$ python -q
>>> import numpy as np
>>> np.set_printoptions(precision=2, suppress=True, linewidth=200, sign=" ")
>>> rng = np.random.default_rng(455)
>>> m1 = np.triu(rng.random((6, 6)) < 0.4, 1).astype(int)
>>> m1 = m1 + m1.T
>>> m1
array([[ 0,  0,  1,  0,  0,  1],
       [ 0,  0,  1,  1,  0,  0],
       [ 1,  1,  0,  0,  0,  0],
       [ 0,  1,  0,  0,  0,  0],
       [ 0,  0,  0,  0,  0,  0],
       [ 1,  0,  0,  0,  0,  0]])
>>> idx = rng.permutation(6)
>>> idx
array([ 4,  5,  0,  1,  2,  3])
>>> B = m1[idx][:, idx]
>>> np.trace(B)
np.int64(0)
>>> np.diag(B)
array([ 0,  0,  0,  0,  0,  0])
>>> ang = np.radians(90)
>>> r_ = np.eye(6)
>>> r_[1, 1] = r_[3, 3] = np.cos(ang)
>>> r_[1, 3], r_[3, 1] = -np.sin(ang), np.sin(ang)
>>> r_.round(2) + 0
array([[ 1.,  0.,  0.,  0.,  0.,  0.],
       [ 0.,  0.,  0., -1.,  0.,  0.],
       [ 0.,  0.,  1.,  0.,  0.,  0.],
       [ 0.,  1.,  0.,  0.,  0.,  0.],
       [ 0.,  0.,  0.,  0.,  1.,  0.],
       [ 0.,  0.,  0.,  0.,  0.,  1.]])
>>> B = m1 @ r_.T
>>> np.abs(B - m1).max(axis=0)
array([ 0.,  1.,  0.,  1.,  0.,  0.])
>>> B.round(2) + 0
array([[ 0.,  0.,  1.,  0.,  0.,  1.],
       [ 0., -1.,  1.,  0.,  0.,  0.],
       [ 1.,  0.,  0.,  1.,  0.,  0.],
       [ 0.,  0.,  0.,  1.,  0.,  0.],
       [ 0.,  0.,  0.,  0.,  0.,  0.],
       [ 1.,  0.,  0.,  0.,  0.,  0.]])
>>> [round(float(x), 2) for x in np.linalg.svd(m1, compute_uv=False)[:3]]
[1.73, 1.73, 1.0]
>>> np.argsort(-np.linalg.norm(m1, axis=0).round(6), kind="stable")[:3]
array([ 0,  1,  2])
>>> np.linalg.matrix_rank(m1, rtol=0.1)
np.int64(4)
>>> round(np.linalg.norm(m1, 2) / np.linalg.norm(m1), 2)
np.float64(0.61)
>>> np.linalg.cond(m1) > 100
np.True_
>>> arr = np.load("run12.npy")
>>> arr
array([[  0,   6,   2,   8,  10,   6,   8,   0,   8],
       [  0,   6,   2,   8,  10,   6,   8,   0,   8],
       [  0,   6,   2,   8,  10,   6,   8,   0,   8],
       [  0,   3,   1,   4,   5,   3,   4,   0,   4]])
>>> r0 = np.array([3, 0])
>>> np.polyval(r0, arr[2])
array([  0,  18,   6,  24,  30,  18,  24,   0,  24])
>>> np.cross(arr[2, :3], arr[1, :3])
array([ 0,  0,  0])
>>> np.correlate(arr[2], arr[1], "full")
array([   0,   48,   16,  112,  132,  184,  260,  216,  368,  216,  260,  184,  132,  112,   16,   48,    0])
